In [1]: import numpy as np

In [2]: from numpy import linalg as LA

In [3]: np.set_printoptions(suppress=True, linewidth=140)

In [4]: data = np.load("arr.npy")

In [5]: data
Out[5]: 
array([[ 1.2, -2. ,  0.9],
       [ 0.9, -1.5, -0.1],
       [ 1.6, -1. ,  1.1],
       [ 3.2, -2.5, -1.2]])

In [6]: hat = data @ LA.solve(data.T @ data, data.T)

In [7]: np.allclose(hat @ hat, hat)
Out[7]: True

In [8]: Q = data.astype(float).copy()

In [9]: for j in range(3):
   ...:     Q[:, j] -= Q[:, :j] @ (Q[:, :j].T @ Q[:, j])
   ...:     Q[:, j] /= LA.norm(Q[:, j])
   ...: 

In [10]: np.round(Q.T @ Q, 2) + 0
Out[10]: 
array([[1., 0., 0.],
       [0., 1., 0.],
       [0., 0., 1.]])

In [11]: print(np.round(Q.T @ data, 2) + 0)
[[ 3.88 -3.44 -0.28]
 [ 0.    1.29 -0.56]
 [ 0.    0.    1.76]]

In [12]: vec = np.array([0, 0, 1])

In [13]: y = data @ vec

In [14]: y
Out[14]: array([ 0.9, -0.1,  1.1, -1.2])

In [15]: print(np.round(LA.lstsq(data, y)[0], 2) + 0)
[0. 0. 1.]

In [16]: np.round(LA.pinv(data) @ data, 2) + 0
Out[16]: 
array([[1., 0., 0.],
       [0., 1., 0.],
       [0., 0., 1.]])

In [17]: rng = np.random.default_rng(6)

In [18]: y = y + 0.05 * rng.normal(size=4)

In [19]: print(y.round(2))
[ 0.95 -0.01  0.97 -1.21]

In [20]: c, *_ = LA.lstsq(data, y)

In [21]: [round(float(LA.norm(LA.solve(data.T @ data + lam * np.eye(3), data.T @ y))), 2) for lam in (0, 1, 10, 100)]
Out[21]: [0.96, 0.75, 0.25, 0.03]

In [22]: c.round(2)
Out[22]: array([-0.12, -0.13,  0.94])

In [23]: c.round()
Out[23]: array([-0., -0.,  1.])
